$ python3 -q
>>> import numpy as np
>>> import numpy.linalg as la
>>> np.set_printoptions(precision=2, suppress=True, linewidth=200)
>>> J = np.load("block2.npy")
>>> J
array([[ 8,  3,  5,  8,  3,  5,  5,  3,  6,  1],
       [ 3,  4, 10,  3,  5,  4,  5,  6,  5,  7],
       [ 5, 10,  0, 10,  4,  7,  6, 10,  5,  2],
       [ 8,  3, 10,  4,  5,  7,  8,  1,  9,  6],
       [ 3,  5,  4,  5,  6,  1,  9,  4,  3,  8],
       [ 5,  4,  7,  7,  1, 10,  5,  3,  4,  8],
       [ 5,  5,  6,  8,  9,  5, 10,  8,  4,  6],
       [ 3,  6, 10,  1,  4,  3,  8,  6,  5,  4],
       [ 6,  5,  5,  9,  3,  4,  4,  5,  0, 10],
       [ 1,  7,  2,  6,  8,  8,  6,  4, 10,  2]])
>>> round(la.eigvalsh(J).min(), 2)
np.float64(-14.52)
>>> B = np.array([[2, 1, 1, 4], [3, 2, 3, 0], [5, 2, 2, 2], [5, 5, 5, 5], [1, 0, 3, 4]])
>>> feats = B.T @ B
>>> feats
array([[64, 43, 49, 47],
       [43, 34, 36, 33],
       [49, 36, 48, 45],
       [47, 33, 45, 61]])
>>> f = np.array([0, -2, -1, 2])
>>> B = feats + np.outer(f, np.eye(4)[2])
>>> B
array([[64., 43., 49., 47.],
       [43., 34., 34., 33.],
       [49., 36., 47., 45.],
       [47., 33., 47., 61.]])
>>> la.matrix_rank(la.inv(B) - la.inv(feats), tol=1e-8)
np.int64(1)
>>> A = np.load("case18.npy")
>>> A
array([[ 0.46, -0.63,  0.3 ,  0.42, -0.13,  0.02, -0.21, -0.4 , -0.22],
       [ 0.39, -0.2 ,  0.51,  0.07,  0.06, -0.19,  0.2 , -0.61, -0.44],
       [-1.82,  0.24, -0.89, -1.15, -0.23,  0.68, -0.31,  1.31,  1.49],
       [-0.18,  0.32,  0.58, -0.46, -0.55,  0.04,  0.18, -0.08,  0.21],
       [-1.02,  1.65, -0.31, -1.04, -0.17,  0.31,  0.5 ,  1.  ,  0.31],
       [ 0.61, -0.77,  0.01,  0.84, -0.14,  0.21, -0.41, -0.49, -0.39],
       [-1.07,  1.43,  1.  , -1.72, -0.48, -0.03,  0.86,  0.27,  0.31],
       [-0.86,  0.56,  0.03, -0.88, -0.12,  0.19,  0.22,  0.59,  0.39],
       [-0.29,  0.35, -0.32, -0.04, -0.07,  0.13, -0.01,  0.42,  0.16]])
>>> assert A == A.T
Traceback (most recent call last):
  File "<python-input-15>", line 1, in <module>
    assert A == A.T
           ^^^^^^^^
ValueError: The truth value of an array with more than one element is ambiguous. Use a.any() or a.all()
>>> (A - A.T) / 2
array([[ 0.  , -0.51,  1.06,  0.3 ,  0.45, -0.29,  0.43,  0.23,  0.03],
       [ 0.51,  0.  ,  0.14, -0.12, -0.79,  0.29, -0.61, -0.58, -0.4 ],
       [-1.06, -0.14,  0.  , -0.86,  0.04,  0.34, -0.66,  0.64,  0.91],
       [-0.3 ,  0.12,  0.86,  0.  ,  0.24, -0.4 ,  0.95,  0.4 ,  0.12],
       [-0.45,  0.79, -0.04, -0.24,  0.  ,  0.23,  0.49,  0.56,  0.19],
       [ 0.29, -0.29, -0.34,  0.4 , -0.23,  0.  , -0.19, -0.34, -0.26],
       [-0.43,  0.61,  0.66, -0.95, -0.49,  0.19,  0.  ,  0.03,  0.16],
       [-0.23,  0.58, -0.64, -0.4 , -0.56,  0.34, -0.03,  0.  , -0.01],
       [-0.03,  0.4 , -0.91, -0.12, -0.19,  0.26, -0.16,  0.01,  0.  ]])
>>> np.allclose(A, A.T)
False
>>> round(np.abs(la.eigvals(A)).max(), 2)
np.float64(1.48)
>>> (A + A.T) / 2
array([[ 0.46, -0.12, -0.76,  0.12, -0.57,  0.32, -0.64, -0.63, -0.26],
       [-0.12, -0.2 ,  0.38,  0.2 ,  0.85, -0.48,  0.81, -0.02, -0.05],
       [-0.76,  0.38, -0.89, -0.28, -0.27,  0.35,  0.34,  0.67,  0.58],
       [ 0.12,  0.2 , -0.28, -0.46, -0.8 ,  0.44, -0.77, -0.48,  0.08],
       [-0.57,  0.85, -0.27, -0.8 , -0.17,  0.08,  0.01,  0.44,  0.12],
       [ 0.32, -0.48,  0.35,  0.44,  0.08,  0.21, -0.22, -0.15, -0.13],
       [-0.64,  0.81,  0.34, -0.77,  0.01, -0.22,  0.86,  0.24,  0.15],
       [-0.63, -0.02,  0.67, -0.48,  0.44, -0.15,  0.24,  0.59,  0.41],
       [-0.26, -0.05,  0.58,  0.08,  0.12, -0.13,  0.15,  0.41,  0.16]])
>>> W0 = np.load("sample8.npy")
>>> W0.round(2) + 0
array([[ 0.08, -0.12,  0.14,  0.03,  0.01,  0.12, -0.08,  0.12],
       [-0.12,  0.19, -0.22, -0.05, -0.02, -0.19,  0.12, -0.19],
       [ 0.14, -0.22,  0.26,  0.06,  0.02,  0.22, -0.14,  0.22],
       [ 0.03, -0.05,  0.06,  0.01,  0.  ,  0.05, -0.03,  0.05],
       [ 0.01, -0.02,  0.02,  0.  ,  0.  ,  0.02, -0.01,  0.02],
       [ 0.12, -0.19,  0.22,  0.05,  0.02,  0.19, -0.12,  0.19],
       [-0.08,  0.12, -0.14, -0.03, -0.01, -0.12,  0.08, -0.12],
       [ 0.12, -0.19,  0.22,  0.05,  0.02,  0.19, -0.12,  0.19]])
>>> vals, evecs = la.eigh(W0)
>>> x = np.array([-8, 0, 1, 4, 7, 4, -6, -8])
>>> np.round(evecs * np.abs(vals) @ evecs.T, 2) + 0
array([[ 0.08, -0.12,  0.14,  0.03,  0.01,  0.12, -0.08,  0.12],
       [-0.12,  0.19, -0.22, -0.05, -0.02, -0.19,  0.12, -0.19],
       [ 0.14, -0.22,  0.26,  0.06,  0.02,  0.22, -0.14,  0.22],
       [ 0.03, -0.05,  0.06,  0.01,  0.  ,  0.05, -0.03,  0.05],
       [ 0.01, -0.02,  0.02,  0.  ,  0.  ,  0.02, -0.01,  0.02],
       [ 0.12, -0.19,  0.22,  0.05,  0.02,  0.19, -0.12,  0.19],
       [-0.08,  0.12, -0.14, -0.03, -0.01, -0.12,  0.08, -0.12],
       [ 0.12, -0.19,  0.22,  0.05,  0.02,  0.19, -0.12,  0.19]])
>>> np.round(evecs * np.maximum(vals, 0) @ evecs.T, 2) + 0
array([[ 0.08, -0.12,  0.14,  0.03,  0.01,  0.12, -0.08,  0.12],
       [-0.12,  0.19, -0.22, -0.05, -0.02, -0.19,  0.12, -0.19],
       [ 0.14, -0.22,  0.26,  0.06,  0.02,  0.22, -0.14,  0.22],
       [ 0.03, -0.05,  0.06,  0.01,  0.  ,  0.05, -0.03,  0.05],
       [ 0.01, -0.02,  0.02,  0.  ,  0.  ,  0.02, -0.01,  0.02],
       [ 0.12, -0.19,  0.22,  0.05,  0.02,  0.19, -0.12,  0.19],
       [-0.08,  0.12, -0.14, -0.03, -0.01, -0.12,  0.08, -0.12],
       [ 0.12, -0.19,  0.22,  0.05,  0.02,  0.19, -0.12,  0.19]])
>>> np.round(la.eigvalsh(W0[1:, 1:]), 2) + 0
array([0.  , 0.  , 0.  , 0.  , 0.  , 0.  , 0.92])
>>> round(float(np.abs(W0).sum(axis=1).max()), 2), round(np.abs(vals).max(), 2)
(1.3, np.float64(1.0))
>>> np.round(x @ W0 @ x / (x @ x), 2), round(float(vals[0]), 2), round(float(vals[-1]), 2)
(np.float64(0.0), -0.0, 1.0)
>>> round(x @ W0 @ x, 2)
np.float64(1.06)
>>> np.round(W0 @ la.pinv(W0) @ W0, 2) + 0
array([[ 0.08, -0.12,  0.14,  0.03,  0.01,  0.12, -0.08,  0.12],
       [-0.12,  0.19, -0.22, -0.05, -0.02, -0.19,  0.12, -0.19],
       [ 0.14, -0.22,  0.26,  0.06,  0.02,  0.22, -0.14,  0.22],
       [ 0.03, -0.05,  0.06,  0.01,  0.  ,  0.05, -0.03,  0.05],
       [ 0.01, -0.02,  0.02,  0.  ,  0.  ,  0.02, -0.01,  0.02],
       [ 0.12, -0.19,  0.22,  0.05,  0.02,  0.19, -0.12,  0.19],
       [-0.08,  0.12, -0.14, -0.03, -0.01, -0.12,  0.08, -0.12],
       [ 0.12, -0.19,  0.22,  0.05,  0.02,  0.19, -0.12,  0.19]])
>>> np.round(np.trace(la.pinv(W0) @ W0), 2)
np.float64(1.0)
>>> np.abs(np.diag(la.qr(W0)[1])) > 1e-9
array([ True, False, False, False, False, False, False, False])
>>> np.allclose(W0[:-1].T @ la.lstsq(W0[:-1].T, W0[-1])[0], W0[-1])
True
>>> x = np.array([1, 2, 2, 3, 1, 1, 2, 2])
>>> np.round(np.eye(8) - W0, 2) + 0
array([[ 0.92,  0.12, -0.14, -0.03, -0.01, -0.12,  0.08, -0.12],
       [ 0.12,  0.81,  0.22,  0.05,  0.02,  0.19, -0.12,  0.19],
       [-0.14,  0.22,  0.74, -0.06, -0.02, -0.22,  0.14, -0.22],
       [-0.03,  0.05, -0.06,  0.99,  0.  , -0.05,  0.03, -0.05],
       [-0.01,  0.02, -0.02,  0.  ,  1.  , -0.02,  0.01, -0.02],
       [-0.12,  0.19, -0.22, -0.05, -0.02,  0.81,  0.12, -0.19],
       [ 0.08, -0.12,  0.14,  0.03,  0.01,  0.12,  0.92,  0.12],
       [-0.12,  0.19, -0.22, -0.05, -0.02, -0.19,  0.12,  0.81]])
>>> W0 @ x
array([ 0.44, -0.69,  0.81,  0.19,  0.06,  0.69, -0.44,  0.69])
>>> la.eigvalsh(2 * W0 - np.eye(8))
array([-1., -1., -1., -1., -1., -1., -1.,  1.])
>>> W1 = np.array([[2, 1, -3],
...     [0, -1, 1],
...     [2, 0, -1],
...     [-2, -1, -1],
...     [-1, -1, -2],
...     [1, 3, 3],
...     [2, -2, -3],
...     [-3, 2, -3],
...     [-3, 1, 1]])
>>> coef = np.array([2, 0, 3])
>>> act = np.maximum(A @ W1 + coef, 0)
>>> la.matrix_rank(act)
np.int64(3)
>>> cent = np.array([[3, -1, -2], [-3, -2, 3], [1, 0, -1]])
>>> W1 @ cent
array([[  0,  -4,   2],
       [  4,   2,  -4],
       [  5,  -2,  -3],
       [ -4,   4,   2],
       [ -2,   3,   1],
       [ -3,  -7,   4],
       [  9,   2,  -7],
       [-18,  -1,  15],
       [-11,   1,   8]])
>>> (act @ cent).round(6).argmax(axis=1)
array([0, 0, 2, 0, 0, 0, 0, 0, 0])
>>> arr = np.load("layer17.npy")
>>> arr
array([[-3,  0, -2,  1,  0,  1,  0,  1, -3,  0,  2, -3,  3],
       [ 2, -2, -3,  0, -3,  2, -3,  2,  2, -1,  1,  2,  0],
       [-2,  3, -2,  3, -3, -3, -2,  1, -2,  0, -1,  2,  3],
       [ 3,  3, -1, -1,  0, -3,  2,  3, -3, -1,  3, -1,  0],
       [-3,  2,  2, -2,  1, -1, -2,  0,  1, -2,  0, -1,  1],
       [ 1,  0, -1, -3, -3,  2, -3,  1,  0, -3,  0, -1,  0],
       [ 2,  3,  1, -3,  0,  3, -1,  0,  1,  1, -2,  0,  0],
       [-5,  2,  1,  1,  3, -1,  3, -1, -5,  1,  1, -5,  3]])
>>> np.allclose(arr[:-1].T @ la.lstsq(arr[:-1].T, arr[-1])[0], arr[-1])
True
>>> try:
...     la.inv(arr)
... except la.LinAlgError as e:
...     print("failed:", e)
... 
failed: Last 2 dimensions of the array must be square
>>> left, sigma, Vt = la.svd(arr)
>>> evecs = Vt[:(sigma > 1e-8).sum()]
>>> rng = np.random.default_rng(75)
>>> x = arr[1] + 5 * arr[6] + rng.integers(2) * np.eye(13)[4]
>>> x
array([ 12.,  13.,   2., -15.,  -2.,  17.,  -8.,   2.,   7.,   4.,  -9.,   2.,   0.])
>>> round(float(la.norm(x - evecs.T @ evecs @ x)), 2)
0.67
>>> np.allclose(evecs.T @ evecs @ x, x)
False
>>> np.diag(evecs.T @ evecs)
array([0.7 , 0.76, 0.38, 0.51, 0.55, 0.75, 0.47, 0.37, 0.61, 0.52, 0.56, 0.48, 0.35])
>>> np.round(la.det(W0), 2)
np.float64(-0.0)
>>> np.allclose(W0 @ W0.T, W0.T @ W0)
True
>>> np.round((W0 + W0.T) / 2, 2) + 0
array([[ 0.08, -0.12,  0.14,  0.03,  0.01,  0.12, -0.08,  0.12],
       [-0.12,  0.19, -0.22, -0.05, -0.02, -0.19,  0.12, -0.19],
       [ 0.14, -0.22,  0.26,  0.06,  0.02,  0.22, -0.14,  0.22],
       [ 0.03, -0.05,  0.06,  0.01,  0.  ,  0.05, -0.03,  0.05],
       [ 0.01, -0.02,  0.02,  0.  ,  0.  ,  0.02, -0.01,  0.02],
       [ 0.12, -0.19,  0.22,  0.05,  0.02,  0.19, -0.12,  0.19],
       [-0.08,  0.12, -0.14, -0.03, -0.01, -0.12,  0.08, -0.12],
       [ 0.12, -0.19,  0.22,  0.05,  0.02,  0.19, -0.12,  0.19]])
>>> np.round(la.matrix_power(W0, 3), 2) + 0
array([[ 0.08, -0.12,  0.14,  0.03,  0.01,  0.12, -0.08,  0.12],
       [-0.12,  0.19, -0.22, -0.05, -0.02, -0.19,  0.12, -0.19],
       [ 0.14, -0.22,  0.26,  0.06,  0.02,  0.22, -0.14,  0.22],
       [ 0.03, -0.05,  0.06,  0.01,  0.  ,  0.05, -0.03,  0.05],
       [ 0.01, -0.02,  0.02,  0.  ,  0.  ,  0.02, -0.01,  0.02],
       [ 0.12, -0.19,  0.22,  0.05,  0.02,  0.19, -0.12,  0.19],
       [-0.08,  0.12, -0.14, -0.03, -0.01, -0.12,  0.08, -0.12],
       [ 0.12, -0.19,  0.22,  0.05,  0.02,  0.19, -0.12,  0.19]])
>>> np.round(W0 @ W0, 2) + 0
array([[ 0.08, -0.12,  0.14,  0.03,  0.01,  0.12, -0.08,  0.12],
       [-0.12,  0.19, -0.22, -0.05, -0.02, -0.19,  0.12, -0.19],
       [ 0.14, -0.22,  0.26,  0.06,  0.02,  0.22, -0.14,  0.22],
       [ 0.03, -0.05,  0.06,  0.01,  0.  ,  0.05, -0.03,  0.05],
       [ 0.01, -0.02,  0.02,  0.  ,  0.  ,  0.02, -0.01,  0.02],
       [ 0.12, -0.19,  0.22,  0.05,  0.02,  0.19, -0.12,  0.19],
       [-0.08,  0.12, -0.14, -0.03, -0.01, -0.12,  0.08, -0.12],
       [ 0.12, -0.19,  0.22,  0.05,  0.02,  0.19, -0.12,  0.19]])
>>> la.determinant(W0)
Traceback (most recent call last):
  File "<python-input-62>", line 1, in <module>
    la.determinant(W0)
    ^^^^^^^^^^^^^^
AttributeError: module 'numpy.linalg' has no attribute 'determinant'
>>> assert W0 == W0.T
Traceback (most recent call last):
  File "<python-input-63>", line 1, in <module>
    assert W0 == W0.T
           ^^^^^^^^^^
ValueError: The truth value of an array with more than one element is ambiguous. Use a.any() or a.all()
>>> B = np.array([[0, 3, -1], [2, 1, -3], [2, -3, 1]])
>>> cent = np.array([[1, 0, 2, 2, -1, 0, -1],
...     [-1, -1, -1, 0, 0, 0, -1],
...     [-2, -1, 1, 0, -1, 0, 1],
...     [2, 2, -2, 1, -1, 2, -2],
...     [-1, -2, -2, 0, 2, 0, -2],
...     [-1, -1, -1, 2, 0, 0, -2],
...     [1, -1, 0, 2, -1, -1, -1]])
>>> E = np.block([[B, np.array([[4, -1, 2, -3, 1, 4, -4],
...     [2, 1, 1, -4, 3, -5, -5],
...     [5, -2, -3, 2, 2, -2, 0]])], [np.zeros((7, 3)), cent]])
>>> E
array([[ 0.,  3., -1.,  4., -1.,  2., -3.,  1.,  4., -4.],
       [ 2.,  1., -3.,  2.,  1.,  1., -4.,  3., -5., -5.],
       [ 2., -3.,  1.,  5., -2., -3.,  2.,  2., -2.,  0.],
       [ 0.,  0.,  0.,  1.,  0.,  2.,  2., -1.,  0., -1.],
       [ 0.,  0.,  0., -1., -1., -1.,  0.,  0.,  0., -1.],
       [ 0.,  0.,  0., -2., -1.,  1.,  0., -1.,  0.,  1.],
       [ 0.,  0.,  0.,  2.,  2., -2.,  1., -1.,  2., -2.],
       [ 0.,  0.,  0., -1., -2., -2.,  0.,  2.,  0., -2.],
       [ 0.,  0.,  0., -1., -1., -1.,  2.,  0.,  0., -2.],
       [ 0.,  0.,  0.,  1., -1.,  0.,  2., -1., -1., -1.]])
>>> W1 = np.array([[-1, -1],
...     [-2, 3],
...     [2, 0],
...     [2, 2],
...     [-1, -2],
...     [-3, 1],
...     [3, 1],
...     [-3, -2],
...     [3, -2],
...     [0, 0]])
>>> coef = np.array([4, 5])
>>> act = np.maximum(E @ W1 + coef, 0)
>>> la.matrix_rank(act)
np.int64(2)
>>> (act > 0).mean(axis=0)
array([0.8, 1. ])
>>> act
array([[ 0., 13.],
       [ 0.,  9.],
       [25.,  7.],
       [ 9., 13.],
       [ 6.,  4.],
       [ 1.,  6.],
       [24.,  2.],
       [ 4.,  1.],
       [12.,  6.],
       [13., 15.]])
>>> cent = np.array([[2, 3, 1], [1, 1, 2]])
>>> W1 @ cent
array([[ -3,  -4,  -3],
       [ -1,  -3,   4],
       [  4,   6,   2],
       [  6,   8,   6],
       [ -4,  -5,  -5],
       [ -5,  -8,  -1],
       [  7,  10,   5],
       [ -8, -11,  -7],
       [  4,   7,  -1],
       [  0,   0,   0]])
>>> act @ cent
array([[13., 13., 26.],
       [ 9.,  9., 18.],
       [57., 82., 39.],
       [31., 40., 35.],
       [16., 22., 14.],
       [ 8.,  9., 13.],
       [50., 74., 28.],
       [ 9., 13.,  6.],
       [30., 42., 24.],
       [41., 54., 43.]])
